In [1]: import numpy as np

In [2]: from numpy import linalg as LA

In [3]: np.set_printoptions(precision=1, suppress=True, linewidth=200, legacy="1.25")

In [4]: tidy = lambda a: np.round(a, 1) + 0

In [5]: mat = np.load("a.npy")

In [6]: mat
Out[6]: 
array([[0, 1, 0],
       [1, 0, 0],
       [0, 0, 1]])

In [7]: np.all(LA.eigvalsh(mat) > 0)
Out[7]: False

In [8]: LA.matrix_power(mat, 4)
Out[8]: 
array([[1, 0, 0],
       [0, 1, 0],
       [0, 0, 1]])

In [9]: np.trace(mat)
Out[9]: 1

In [10]: tidy(np.sort(np.abs(LA.eigvals(mat))))
Out[10]: array([1., 1., 1.])

In [11]: mat.inv()
---------------------------------------------------------------------------
AttributeError                            Traceback (most recent call last)
Cell In[11], line 1
----> 1 mat.inv()

AttributeError: 'numpy.ndarray' object has no attribute 'inv'

In [12]: np.allclose(mat, mat.T)
Out[12]: True

In [13]: (mat + mat.T) / 2
Out[13]: 
array([[0., 1., 0.],
       [1., 0., 0.],
       [0., 0., 1.]])

In [14]: A = np.array([[-1, -3, 0, 0], [4, 0, 0, 0], [-3, 1, 5, 2]])

In [15]: def softmax(z):
    ...:     e = np.exp(z - z.max(axis=-1, keepdims=True))
    ...:     return e / e.sum(axis=-1, keepdims=True)
    ...: 

In [16]: tidy(softmax(A).sum(axis=1))
Out[16]: array([1., 1., 1.])

In [17]: tidy(softmax(10 * A[0]))
Out[17]: array([0. , 0. , 0.5, 0.5])

In [18]: tidy(softmax(A[0] + 5))
Out[18]: array([0.2, 0. , 0.4, 0.4])

In [19]: scores = A @ A.T / np.sqrt(4)

In [20]: tidy(softmax(scores + np.triu(np.full(scores.shape, -np.inf), 1)))
Out[20]: 
array([[1., 0., 0.],
       [0., 1., 0.],
       [0., 0., 1.]])

In [21]: tidy(softmax(scores))
Out[21]: 
array([[1., 0., 0.],
       [0., 1., 0.],
       [0., 0., 1.]])

In [22]: M2 = np.array([[1, 3], [1, 2]])

In [23]: Z = np.kron(M2, A)

In [24]: Z.shape
Out[24]: (6, 8)

In [25]: tidy(LA.norm(Z, 2)), tidy(LA.norm(M2, 2) * LA.norm(A, 2))
Out[25]: (25.7, 25.7)

In [26]: Z
Out[26]: 
array([[-1, -3,  0,  0, -3, -9,  0,  0],
       [ 4,  0,  0,  0, 12,  0,  0,  0],
       [-3,  1,  5,  2, -9,  3, 15,  6],
       [-1, -3,  0,  0, -2, -6,  0,  0],
       [ 4,  0,  0,  0,  8,  0,  0,  0],
       [-3,  1,  5,  2, -6,  2, 10,  4]])

In [27]: vec = np.array([-2, 1, 0, -1, -1, 2, 2, 2])

In [28]: np.sign((Z @ vec).round(6))
Out[28]: array([-1, -1,  1, -1, -1,  1])

In [29]: Z @ (2 * vec)
Out[29]: array([-32, -40, 124, -22, -32,  86])

In [30]: (Z @ vec).argmax()
Out[30]: 2

In [31]: np.einsum("ij,j->i", Z, vec)
Out[31]: array([-16, -20,  62, -11, -16,  43])

In [32]: LA.norm(Z @ vec) <= LA.norm(Z, 2) * LA.norm(vec) + 1e-9
Out[32]: True

In [33]: X = np.array([[-2.0, 0.0, 0.0, 0.0, 0.0],
    ...:     [0.0, -1.0, 0.0, -1.0, 1.0],
    ...:     [0.0, 0.0, -2.0, 0.0, 0.0],
    ...:     [0.0, -1.0, 0.0, -1.0, -1.0],
    ...:     [0.0, 1.0, 0.0, -1.0, -1.0]])

In [34]: w, V = LA.eig(X)

In [35]: tidy(np.sort(LA.eigvals(LA.inv(X))))
Out[35]: array([-0.5, -0.5, -0.5, -0.5,  1. ])

In [36]: M2 = X / np.sqrt((X ** 2).mean(axis=1, keepdims=True))

In [37]: LA.matrix_rank(M2) == LA.matrix_rank(X)
Out[37]: True

In [38]: X - X.mean(axis=1, keepdims=True)
Out[38]: 
array([[-1.6,  0.4,  0.4,  0.4,  0.4],
       [ 0.2, -0.8,  0.2, -0.8,  1.2],
       [ 0.4,  0.4, -1.6,  0.4,  0.4],
       [ 0.6, -0.4,  0.6, -0.4, -0.4],
       [ 0.2,  1.2,  0.2, -0.8, -0.8]])

In [39]: M2 = np.array([[0, 2], [-1, 2], [-1, -1], [-1, 2], [1, -2]])

In [40]: np.einsum("ij,ij->i", X, X)
Out[40]: array([4., 3., 4., 3., 3.])

In [41]: np.vstack([X, M2.T]).shape
Out[41]: (7, 5)

In [42]: LA.matrix_rank(X @ M2)
Out[42]: 2

In [43]: X @ M2
Out[43]: 
array([[ 0., -4.],
       [ 3., -6.],
       [ 2.,  2.],
       [ 1., -2.],
       [-1.,  2.]])

In [44]: w, V = LA.eigh(X)

In [45]: (w > 1e-8).sum(), (w < -1e-8).sum()
Out[45]: (1, 4)

In [46]: tidy(LA.svd(X, compute_uv=False))
Out[46]: array([2., 2., 2., 2., 1.])

In [47]: tidy(V.T @ V)
Out[47]: 
array([[1., 0., 0., 0., 0.],
       [0., 1., 0., 0., 0.],
       [0., 0., 1., 0., 0.],
       [0., 0., 0., 1., 0.],
       [0., 0., 0., 0., 1.]])

In [48]: tidy(np.abs(V[:, -1]))
Out[48]: array([0. , 0.6, 0. , 0.6, 0.6])

In [49]: tidy(V @ np.diag(w) @ V.T)
Out[49]: 
array([[-2.,  0.,  0.,  0.,  0.],
       [ 0., -1.,  0., -1.,  1.],
       [ 0.,  0., -2.,  0.,  0.],
       [ 0., -1.,  0., -1., -1.],
       [ 0.,  1.,  0., -1., -1.]])

In [50]: tidy(softmax(X).sum(axis=1))
Out[50]: array([1., 1., 1., 1., 1.])

In [51]: tidy(softmax(X[0]))
Out[51]: array([0. , 0.2, 0.2, 0.2, 0.2])

In [52]: scores = X @ X.T / np.sqrt(5)

In [53]: tidy(softmax(scores))
Out[53]: 
array([[0.6, 0.1, 0.1, 0.1, 0.1],
       [0.1, 0.5, 0.1, 0.2, 0.1],
       [0.1, 0.1, 0.6, 0.1, 0.1],
       [0.1, 0.2, 0.1, 0.4, 0.2],
       [0.1, 0.1, 0.1, 0.2, 0.5]])

In [54]: softmax(scores).round(6).argmax(axis=1)
Out[54]: array([0, 1, 2, 3, 4])

In [55]: J = np.array([[2, 1, 0],
    ...:     [4, 2, 2],
    ...:     [6, 3, 2],
    ...:     [7, 5, 3],
    ...:     [9, 6, 5],
    ...:     [9, 7, 7],
    ...:     [10, 8, 7],
    ...:     [11, 8, 7],
    ...:     [12, 9, 8],
    ...:     [12, 11, 10],
    ...:     [12, 11, 11],
    ...:     [13, 13, 12],
    ...:     [13, 14, 14],
    ...:     [13, 14, 16],
    ...:     [14, 14, 18],
    ...:     [14, 15, 20]])

In [56]: hat = J @ LA.solve(J.T @ J, J.T)

In [57]: tidy(np.trace(hat))
Out[57]: 3.0

In [58]: tidy(LA.eigvalsh(hat))
Out[58]: array([0., 0., 0., 0., 0., 0., 0., 0., 0., 0., 0., 0., 0., 1., 1., 1.])

In [59]: LA.matrix_rank(np.eye(16) - hat)
Out[59]: 13

In [60]: tidy(hat @ J[:, 2])
Out[60]: array([ 0.,  2.,  2.,  3.,  5.,  7.,  7.,  7.,  8., 10., 11., 12., 14., 16., 18., 20.])

In [61]: np.allclose(hat @ hat, hat)
Out[61]: True

In [62]: G = np.cov(J, rowvar=False)

In [63]: np.median(J, axis=0)
Out[63]: array([11.5,  8.5,  7.5])

In [64]: tidy(np.corrcoef(J.T))
Out[64]: 
array([[1. , 1. , 0.9],
       [1. , 1. , 1. ],
       [0.9, 1. , 1. ]])

In [65]: np.argwhere(np.triu(np.abs(np.corrcoef(J.T)) > 0.8, 1))
Out[65]: 
array([[0, 1],
       [0, 2],
       [1, 2]])

In [66]: G.shape
Out[66]: (3, 3)

In [67]: tidy(np.corrcoef(J[:, 0], J[:, 1])[0, 1])
Out[67]: 1.0

In [68]: z = J[:, 2] > np.median(J[:, 2])

In [69]: f = J[z].mean(axis=0) - J[~z].mean(axis=0)

In [70]: (((J - J.mean(axis=0)) @ f > 0) == z).mean()
Out[70]: 1.0

In [71]: ((J - J.mean(axis=0)) @ f > 0).astype(int)
Out[71]: array([0, 0, 0, 0, 0, 0, 0, 0, 1, 1, 1, 1, 1, 1, 1, 1])

In [72]: np.argsort(-np.abs(f).round(6), kind="stable")
Out[72]: array([2, 1, 0])

In [73]: vec = np.array([0, 0, 1])

In [74]: a = np.maximum(J @ vec, 0)

In [75]: np.maximum(J @ (3 * vec), 0)
Out[75]: array([ 0,  6,  6,  9, 15, 21, 21, 21, 24, 30, 33, 36, 42, 48, 54, 60])

In [76]: np.flatnonzero(a > 1e-9)
Out[76]: array([ 1,  2,  3,  4,  5,  6,  7,  8,  9, 10, 11, 12, 13, 14, 15])

In [77]: np.maximum(J @ vec, 0) - np.maximum(-J @ vec, 0)
Out[77]: array([ 0,  2,  2,  3,  5,  7,  7,  7,  8, 10, 11, 12, 14, 16, 18, 20])

In [78]: K = np.minimum.outer(np.arange(1, 6), np.arange(1, 6)) * -2

In [79]: K
Out[79]: 
array([[ -2,  -2,  -2,  -2,  -2],
       [ -2,  -4,  -4,  -4,  -4],
       [ -2,  -4,  -6,  -6,  -6],
       [ -2,  -4,  -6,  -8,  -8],
       [ -2,  -4,  -6,  -8, -10]])

In [80]: # symmetric, so the eigenvalues are real

In [81]: w, V = LA.eig(K)

In [82]: tidy(np.sort(LA.eigvals(LA.inv(K))))
Out[82]: array([-1.8, -1.4, -0.9, -0.3,  0. ])

In [83]: tidy(np.prod(w))
Out[83]: -32.0

In [84]: tidy(K @ V[:, 0] - w[0] * V[:, 0])
Out[84]: array([0., 0., 0., 0., 0.])

In [85]: tidy(w)
Out[85]: array([-24.7,  -2.9,  -1.2,  -0.7,  -0.5])

In [86]: tidy(np.sort(LA.eigvals(K @ K)))
Out[86]: array([  0.3,   0.5,   1.4,   8.4, 609.5])

In [87]: data = np.array([[-1, -1, 0],
    ...:     [-4, 1, -4],
    ...:     [0, 0, 0],
    ...:     [0, 0, 0],
    ...:     [-3, 1, -3],
    ...:     [0, 0, 0],
    ...:     [-1, -1, 0],
    ...:     [0, 0, 0],
    ...:     [-1, -1, 0],
    ...:     [-3, 1, -3],
    ...:     [-3, 1, -3],
    ...:     [-1, -1, 0],
    ...:     [0, 0, 0],
    ...:     [-4, 0, -3],
    ...:     [-1, 0, -1],
    ...:     [-4, 1, -4],
    ...:     [-1, -1, 0],
    ...:     [-3, 1, -3]])

In [88]: # row 3 repeats row 2

In [89]: tidy(LA.norm(data) ** 2 / LA.norm(data, 2) ** 2)
Out[89]: 1.1

In [90]: tidy(LA.norm(data, axis=0))
Out[90]: array([9.5, 3.3, 8.8])

In [91]: tidy(LA.norm(data, 1)), tidy(LA.norm(data, np.inf))
Out[91]: (30.0, 9.0)

In [92]: LA.norm(data, axis=1).argmax()
Out[92]: 1

In [93]: data[16] @ data[13]
Out[93]: 4

In [94]: tidy(LA.norm(data, 2))
Out[94]: 13.0

In [95]: tidy(LA.norm(data, axis=1))
Out[95]: array([1.4, 5.7, 0. , 0. , 4.4, 0. , 1.4, 0. , 1.4, 4.4, 4.4, 1.4, 0. , 5. , 1.4, 5.7, 1.4, 4.4])

In [96]: tidy(LA.norm(data[16], 1)), tidy(LA.norm(data[16], np.inf))
Out[96]: (2.0, 1.0)

In [97]: Xs = data - data.mean(axis=0)

In [98]: Uu, sig, vt = LA.svd(Xs, full_matrices=False)

In [99]: tidy(vt[0] * np.sign(vt[0, np.abs(vt[0]).argmax()]))
Out[99]: array([ 0.6, -0.3,  0.7])

In [100]: tidy(sig ** 2 / (sig ** 2).sum())
Out[100]: array([0.9, 0.1, 0. ])

In [101]: LA.matrix_rank(Xs)
Out[101]: 3

In [102]: np.searchsorted(np.cumsum(sig ** 2) / (sig ** 2).sum(), 0.9) + 1
Out[102]: 1

In [103]: tidy(sig)
Out[103]: array([9.5, 2.5, 0.2])
